>>> import numpy as np
>>> np.set_printoptions(precision=2, suppress=True, linewidth=100)
>>> def rd(a):
...     return np.round(a, 2) + 0
... 
>>> M = np.loadtxt("run1.csv", delimiter=",")
>>> print(M)
[[  2.   3.   4.   5.   6.   7.   8.   9.  10.  11.  12.  13.  14.]
 [ 15.  16.  17.  18.  19.  20.  21.  22.  23.  24.  25.  26.  27.]
 [ 28.  29.  30.  31.  32.  33.  34.  35.  36.  37.  38.  39.  40.]
 [ 41.  42.  43.  44.  45.  46.  47.  48.  49.  50.  51.  52.  53.]
 [ 54.  55.  56.  57.  58.  59.  60.  61.  62.  63.  64.  65.  66.]
 [ 67.  68.  69.  70.  71.  72.  73.  74.  75.  76.  77.  78.  79.]
 [ 80.  81.  82.  83.  84.  85.  86.  87.  88.  89.  90.  91.  92.]
 [ 93.  94.  95.  96.  97.  98.  99. 100. 101. 102. 103. 104. 105.]
 [106. 107. 108. 109. 110. 111. 112. 113. 114. 115. 116. 117. 118.]
 [119. 120. 121. 122. 123. 124. 125. 126. 127. 128. 129. 130. 131.]
 [132. 133. 134. 135. 136. 137. 138. 139. 140. 141. 142. 143. 144.]
 [145. 146. 147. 148. 149. 150. 151. 152. 153. 154. 155. 156. 157.]]
>>> # looks like rank 2
>>> print([round(float(x), 2) for x in np.linalg.svd(M, compute_uv=False)[:3]])
[1140.96, 22.96, 0.0]
>>> print(np.linalg.matrix_rank(M, rtol=0.1))
1
>>> U, s, Vh = np.linalg.svd(M)
>>> print(rd(s))
[1140.96   22.96    0.      0.      0.      0.      0.      0.      0.      0.      0.      0.  ]
>>> Y = U[:, :2] @ np.diag(s[:2]) @ Vh[:2]
>>> print(np.linalg.matrix_rank(Y))
2
>>> print(np.linalg.matrix_rank(M, rtol=0.05))
1
>>> print(rd(np.abs(M - Y).max()))
0.0
>>> X = np.load("data.npy")
>>> print(X)
[[ 0 -3  0  2  0 -1 -3]
 [ 2  3 -3  0 -2 -1  3]
 [-1 -3 -2 -2  1 -2  1]
 [-3  0 -3 -3  1 -3 -2]
 [ 3  1 -1 -2 -1 -2  2]
 [ 2  3 -2 -1  3 -1  2]
 [ 1  1  0  3  1  1  1]
 [ 1 -2 -3 -2 -3 -2 -3]
 [-3  0 -3 -3  1 -3 -2]
 [-1  2 -3 -1 -3  0 -2]
 [ 1  0 -1  3 -1 -3  0]
 [ 2  3  3  2  1 -3 -2]
 [-1 -1  2  2 -2  3  2]
 [ 1  1  3  1  3  0  3]]
>>> x = np.array([1, 2, 0, 2, 1, 2, 2])
>>> y = X @ x
>>> print(rd(np.linalg.solve(X.T @ X, X.T @ y)))
[1. 2. 0. 2. 1. 2. 2.]
>>> print(y)
[-10  10 -12 -18   0  11  14 -20 -18  -6   0   3   9  14]
>>> rng = np.random.default_rng(73)
>>> y = y + 0.05 * rng.normal(size=14)
>>> print(rd(y))
[-10.05  10.04 -12.02 -17.99   0.02  10.9   14.03 -20.05 -18.06  -5.94  -0.08   2.92   8.96  14.07]
>>> beta, *_ = np.linalg.lstsq(X, y)
>>> print(rd(X.T @ (y - X @ beta)))
[0. 0. 0. 0. 0. 0. 0.]
>>> print(rd(np.linalg.norm(y - X @ beta)))
0.17
>>> print([round(float(np.linalg.norm(np.linalg.solve(X.T @ X + lam * np.eye(7), X.T @ y))), 2) for lam in (0, 1, 10, 100)])
[4.25, 4.17, 3.7, 2.19]
>>> print(beta.round())
[1. 2. 0. 2. 1. 2. 2.]
>>> Xc = (X - X.mean(axis=0)) / X.std(axis=0)
>>> print(rd(Xc.std(axis=0)))
[1. 1. 1. 1. 1. 1. 1.]
>>> print(np.argwhere(np.abs(Xc) > 2))
[[12  5]]
>>> beta = np.linalg.lstsq(np.delete(Xc, 0, axis=1), Xc[:, 0])[0]
>>> print(np.abs(beta).argmax())
5
>>> x = np.array([-7, -9, 5, -4, 6, 2, -8])
>>> print((X * x).sum(axis=1))
[ 41 -94  26  34 -53 -47 -28   6  34 -24 -36 -18  -4 -11]
>>> print(X @ x)
[ 41 -94  26  34 -53 -47 -28   6  34 -24 -36 -18  -4 -11]
>>> print(np.einsum("ij,j->i", X, x))
[ 41 -94  26  34 -53 -47 -28   6  34 -24 -36 -18  -4 -11]
>>> print(X * x)
[[  0  27   0  -8   0  -2  24]
 [-14 -27 -15   0 -12  -2 -24]
 [  7  27 -10   8   6  -4  -8]
 [ 21   0 -15  12   6  -6  16]
 [-21  -9  -5   8  -6  -4 -16]
 [-14 -27 -10   4  18  -2 -16]
 [ -7  -9   0 -12   6   2  -8]
 [ -7  18 -15   8 -18  -4  24]
 [ 21   0 -15  12   6  -6  16]
 [  7 -18 -15   4 -18   0  16]
 [ -7   0  -5 -12  -6  -6   0]
 [-14 -27  15  -8   6  -6  16]
 [  7   9  10  -8 -12   6 -16]
 [ -7  -9  15  -4  18   0 -24]]
>>> print(np.linalg.norm(X @ x) <= np.linalg.norm(X, 2) * np.linalg.norm(x) + 1e-9)
True
>>> print((X @ x).argmax())
0
>>> data = (rng.random((8, 8)) < 0.3) + np.eye(8)
>>> data /= data.sum(axis=1, keepdims=True)
>>> print(rd(data))
[[0.4  0.   0.   0.   0.2  0.   0.2  0.2 ]
 [0.25 0.25 0.   0.25 0.   0.   0.25 0.  ]
 [0.   0.   0.5  0.   0.   0.5  0.   0.  ]
 [0.   0.   0.   0.5  0.   0.25 0.25 0.  ]
 [0.   0.25 0.   0.   0.25 0.25 0.   0.25]
 [0.   0.33 0.   0.   0.   0.33 0.33 0.  ]
 [0.   0.   0.   0.33 0.   0.33 0.33 0.  ]
 [0.   0.   0.   0.   0.   0.   0.   1.  ]]
>>> print(np.abs(np.diag(np.linalg.qr(data)[1])) > 1e-9)
[ True  True  True  True  True  True False  True]
>>> print(np.linalg.lstsq(data[:-1].T, data[-1])[2])
6
>>> f = np.array([0, -2, 0, -1, 2, 2, 3, 3, 1])
>>> g = np.array([0, 1, -3, 1, 0, -2, 2, 1, 3, -1, 1, -1, 0, -1, 1, 1])
>>> K = f[:, None] + g[None, :]
>>> print(K)
[[ 0  1 -3  1  0 -2  2  1  3 -1  1 -1  0 -1  1  1]
 [-2 -1 -5 -1 -2 -4  0 -1  1 -3 -1 -3 -2 -3 -1 -1]
 [ 0  1 -3  1  0 -2  2  1  3 -1  1 -1  0 -1  1  1]
 [-1  0 -4  0 -1 -3  1  0  2 -2  0 -2 -1 -2  0  0]
 [ 2  3 -1  3  2  0  4  3  5  1  3  1  2  1  3  3]
 [ 2  3 -1  3  2  0  4  3  5  1  3  1  2  1  3  3]
 [ 3  4  0  4  3  1  5  4  6  2  4  2  3  2  4  4]
 [ 3  4  0  4  3  1  5  4  6  2  4  2  3  2  4  4]
 [ 1  2 -2  2  1 -1  3  2  4  0  2  0  1  0  2  2]]
>>> Y = K / np.linalg.norm(K, axis=1, keepdims=True)
>>> G = Y @ Y.T
>>> print(rd(np.linalg.norm(Y, axis=1)))
[1. 1. 1. 1. 1. 1. 1. 1. 1.]
>>> print(rd(G))
[[ 1.    0.53  1.    0.81  0.66  0.66  0.53  0.53  0.85]
 [ 0.53  1.    0.53  0.93 -0.3  -0.3  -0.44 -0.44  0.  ]
 [ 1.    0.53  1.    0.81  0.66  0.66  0.53  0.53  0.85]
 [ 0.81  0.93  0.81  1.    0.08  0.08 -0.07 -0.07  0.38]
 [ 0.66 -0.3   0.66  0.08  1.    1.    0.99  0.99  0.96]
 [ 0.66 -0.3   0.66  0.08  1.    1.    0.99  0.99  0.96]
 [ 0.53 -0.44  0.53 -0.07  0.99  0.99  1.    1.    0.9 ]
 [ 0.53 -0.44  0.53 -0.07  0.99  0.99  1.    1.    0.9 ]
 [ 0.85  0.    0.85  0.38  0.96  0.96  0.9   0.9   1.  ]]
>>> print((G - 2 * np.eye(9)).round(6).argmax(axis=1))
[2 3 0 1 5 4 7 6 4]
>>> print(rd(G[6]))
[ 0.53 -0.44  0.53 -0.07  0.99  0.99  1.    1.    0.9 ]
